>>> import numpy as np
>>> np.set_printoptions(suppress=True, linewidth=200)
>>> def rnd(a):
...     return np.round(a, 3) + 0
... 
>>> M = np.load("dump.npy")
>>> print(M)
[[0 1 0]
 [1 0 0]
 [0 0 1]]
>>> x = np.array([-3, 0, -3])
>>> target = M @ x
>>> print(target)
[ 0 -3 -3]
>>> print(rnd(np.linalg.solve(M, target)))
[-3.  0. -3.]
>>> print(rnd(np.linalg.solve(M, 2 * target)))
[-6.  0. -6.]
>>> print(rnd(np.linalg.solve(M, M[:, 2])))
[0. 0. 1.]
>>> print(rnd(np.sort(np.linalg.eigvals(M).real)))
[-1.  1.  1.]
>>> print(M @ M)
[[1 0 0]
 [0 1 0]
 [0 0 1]]
>>> C = np.array([[-2.0, 0.0, -0.2, 0.4], [0.9, -1.5, 1.3, 1.0]])
>>> rng = np.random.default_rng(7026)
>>> data = np.array([[-1, 0],
...     [0, -1],
...     [3, -1],
...     [-3, -2],
...     [2, 2],
...     [3, 3],
...     [2, 1],
...     [2, -3],
...     [2, 2],
...     [-2, 0],
...     [-3, -2],
...     [2, -3],
...     [-1, -1],
...     [1, 1],
...     [0, 0],
...     [3, 1],
...     [2, -3],
...     [0, 1],
...     [2, 3],
...     [3, 3],
...     [3, 0]]) @ C + 0.02 * rng.normal(size=(21, 4))
>>> print(rnd(data))
[[ 2.027 -0.023  0.216 -0.395]
 [-0.894  1.506 -1.313 -1.001]
 [-6.893  1.503 -1.873  0.196]
 [ 4.218  2.972 -2.007 -3.203]
 [-2.16  -3.006  2.2    2.829]
 [-3.288 -4.488  3.277  4.22 ]
 [-3.127 -1.52   0.877  1.798]
 [-6.7    4.5   -4.263 -2.21 ]
 [-2.213 -2.981  2.213  2.816]
 [ 3.988 -0.009  0.368 -0.844]
 [ 4.177  2.986 -1.985 -3.208]
 [-6.742  4.488 -4.31  -2.217]
 [ 1.103  1.476 -1.091 -1.452]
 [-1.106 -1.53   1.092  1.374]
 [ 0.005  0.009 -0.035 -0.011]
 [-5.117 -1.497  0.704  2.194]
 [-6.707  4.498 -4.263 -2.162]
 [ 0.89  -1.497  1.304  1.015]
 [-1.263 -4.519  3.522  3.807]
 [-3.271 -4.509  3.284  4.196]
 [-6.009 -0.023 -0.622  1.206]]
>>> print(rnd(np.linalg.norm(data[3] - data[14])))
6.373
>>> print(np.linalg.norm(data, axis=1).argmax())
11
>>> print(rnd(np.linalg.norm(data, "nuc")))
39.019
>>> print(rnd(np.linalg.norm(data, 1)), rnd(np.linalg.norm(data, np.inf)))
71.899 17.757
>>> proj = data @ np.linalg.solve(data.T @ data, data.T)
>>> print(rnd(proj @ data[:, 2]))
[ 0.216 -1.313 -1.873 -2.007  2.2    3.277  0.877 -4.263  2.213  0.368 -1.985 -4.31  -1.091  1.092 -0.035  0.704 -4.263  1.304  3.522  3.284 -0.622]
>>> cen = data - data.mean(axis=0)
>>> V = np.linalg.svd(cen)[2][:2]
>>> Y = cen - cen @ V.T @ V
>>> print(rnd((cen @ V.T).std(axis=0)))
[4.321 3.69 ]
>>> print(rnd(np.linalg.norm(Y) / np.linalg.norm(cen)))
0.004
>>> E = np.loadtxt("layer9.csv", delimiter=",")
>>> print(E)
[[ 2.  2.  1.  1.]
 [ 0.  0.  0.  3.]
 [ 2.  2.  2.  2.]
 [ 2.  2.  1. 10.]]
>>> left, s, VT = np.linalg.svd(E, full_matrices=False)
>>> print(rnd(VT @ VT.T))
[[1. 0. 0. 0.]
 [0. 1. 0. 0.]
 [0. 0. 1. 0.]
 [0. 0. 0. 1.]]
>>> print(rnd(np.abs(VT[0])))
[0.24  0.24  0.144 0.93 ]
>>> print(rnd(left.T @ left))
[[1. 0. 0. 0.]
 [0. 1. 0. 0.]
 [0. 0. 1. 0.]
 [0. 0. 0. 1.]]
>>> print(rnd(s / s[0]))
[1.    0.327 0.058 0.   ]
>>> print(rnd(s))
[11.389  3.721  0.664  0.   ]
>>> x = np.array([5, -5, 6, 8])
>>> print(E * x)
[[ 10. -10.   6.   8.]
 [  0.  -0.   0.  24.]
 [ 10. -10.  12.  16.]
 [ 10. -10.   6.  80.]]
>>> print(E @ x)
[14. 24. 28. 86.]
>>> print(E @ (2 * x))
[ 28.  48.  56. 172.]
>>> print(np.sign((E @ x).round(6)))
[1. 1. 1. 1.]
>>> print(rnd(np.trace(np.linalg.pinv(E) @ E)))
3.0
>>> print(np.unique(E.round(6), axis=0).shape)
(4, 4)
>>> print(np.linalg.lstsq(E[:-1].T, E[-1])[2])
3
>>> left, s, VT = np.linalg.svd(E)
>>> V = VT[:(s > 1e-8).sum()]
>>> x = E[2] + -2 * E[0] + rng.integers(2) * np.eye(4)[2]
>>> print(x)
[-2. -2.  0.  0.]
>>> print(rnd(V.T @ V))
[[0.5 0.5 0.  0. ]
 [0.5 0.5 0.  0. ]
 [0.  0.  1.  0. ]
 [0.  0.  0.  1. ]]
>>> print(np.allclose(V.T @ V @ x, x))
True
>>> print(rnd(np.diag(V.T @ V)))
[0.5 0.5 1.  1. ]
>>> print(np.linalg.matrix_rank(np.vstack([E, x])))
3
>>> m1 = np.loadtxt("arr.csv", delimiter=",")
>>> print(m1)
[[ 3. -2.  0.]
 [-2.  4. -2.]
 [ 0. -2.  0.]]
>>> evals, V = np.linalg.eigh(m1)
>>> x = np.array([-1, -3, -2])
>>> print(rnd(np.linalg.eigvalsh(m1[1:, 1:])))
[-0.828  4.828]
>>> print(x @ m1 @ x)
3.0
>>> print(rnd(V * np.maximum(evals, 0) @ V.T))
[[ 3.048 -1.905  0.19 ]
 [-1.905  4.19  -1.619]
 [ 0.19  -1.619  0.762]]
>>> Y = m1 / np.linalg.norm(m1, axis=1, keepdims=True)
>>> G = Y @ Y.T
>>> print(rnd(np.degrees(np.arccos(np.clip(G[0, 2], -1, 1)))))
56.31
>>> print(rnd(G[0]))
[ 1.    -0.793  0.555]
>>> print(np.argwhere(np.triu(np.abs(G) > 0.95, 1)))
[]
>>> print((G - 2 * np.eye(3)).round(6).argmax(axis=1))
[2 0 0]
>>> print(rnd(G))
[[ 1.    -0.793  0.555]
 [-0.793  1.    -0.816]
 [ 0.555 -0.816  1.   ]]
>>> print(rnd(np.linalg.norm(Y, axis=1)))
[1. 1. 1.]
>>> mat = np.loadtxt("run4.csv", delimiter=",")
>>> print(mat)
[[ 2. -4.  2.  3.  3.]
 [ 1. -2.  1.  3.  3.]
 [ 0.  0.  3.  3.  2.]]
>>> Y = mat + rng.integers(-2, 3, (3, 1)) @ rng.integers(-2, 3, (1, 5))
>>> print(Y)
[[ 4. -3.  2.  1.  1.]
 [ 1. -2.  1.  3.  3.]
 [ 2.  1.  3.  1.  0.]]
>>> print(Y - mat)
[[ 2.  1.  0. -2. -2.]
 [ 0.  0.  0.  0.  0.]
 [ 2.  1.  0. -2. -2.]]
>>> print(rnd(np.linalg.svd(Y - mat, compute_uv=False)))
[5.099 0.    0.   ]
>>> G = mat.T @ mat
>>> print(G)
[[  5. -10.   5.   9.   9.]
 [-10.  20. -10. -18. -18.]
 [  5. -10.  14.  18.  15.]
 [  9. -18.  18.  27.  24.]
 [  9. -18.  15.  24.  22.]]
>>> print(rnd(np.linalg.eigvalsh(G)[::-1]))
[77.942  8.798  1.26   0.     0.   ]
>>> print((mat @ mat.T).shape)
(3, 3)
>>> x = np.array([-2, -1, 2, -1, -1])
>>> h1 = np.maximum(mat @ x, 0)
>>> print(mat * (h1 > 1e-9)[:, None])
[[ 0. -0.  0.  0.  0.]
 [ 0. -0.  0.  0.  0.]
 [ 0.  0.  3.  3.  2.]]
>>> print(np.maximum(mat @ (3 * x), 0))
[0. 0. 3.]
>>> u = np.array([3, 0, -3])
>>> print(np.polyval(u, mat[0]))
[ 9. 45.  9. 24. 24.]
>>> print(np.cross(mat[0, :3], mat[2, :3]))
[-12.  -6.   0.]
>>> print(np.convolve(mat[0], u))
[  6. -12.   0.  21.   3.  -9.  -9.]
>>> print(np.correlate(mat[0], mat[2], "full"))
[ 4. -2. -2.  0. 21. 18.  9.  0.  0.]
>>> print(np.array([np.convolve(row, u, "same") for row in mat]))
[[-12.   0.  21.   3.  -9.]
 [ -6.   0.  15.   6.  -9.]
 [  0.   9.   9.  -3.  -9.]]
>>> K = np.loadtxt("w.csv", delimiter=",")
>>> print(K)
[[ 5. -1.  0.]
 [ 0.  5. -1.]
 [-1.  0.  5.]]
>>> Y = np.array([[3, 1, 3], [2, 0, 0], [3, 3, 3]])
>>> print(Y.T @ K.T)
[[13.  7. 12.]
 [ 5. -3. 14.]
 [15. -3. 12.]]
>>> print(np.einsum("ij->j", K))
[4. 4. 4.]
>>> print(K @ Y)
[[13.  5. 15.]
 [ 7. -3. -3.]
 [12. 14. 12.]]
>>> print(np.linalg.matrix_rank(np.vstack([K, Y.T])))
3
>>> proj = np.triu(np.array([[1, 4, 2], [-4, -5, -4], [-1, -4, 0]]), 1) + np.eye(3)
>>> Y = proj @ K @ np.linalg.inv(proj)
>>> print(np.trace(Y), np.trace(K))
15.0 15.0
>>> print(np.linalg.matrix_rank(Y))
3
>>> print(proj @ K - K @ proj)
[[-2.  0. -8.]
 [ 4.  0.  0.]
 [ 0.  4.  2.]]
>>> print(rnd(np.poly(Y)))
[   1.  -15.   75. -124.]
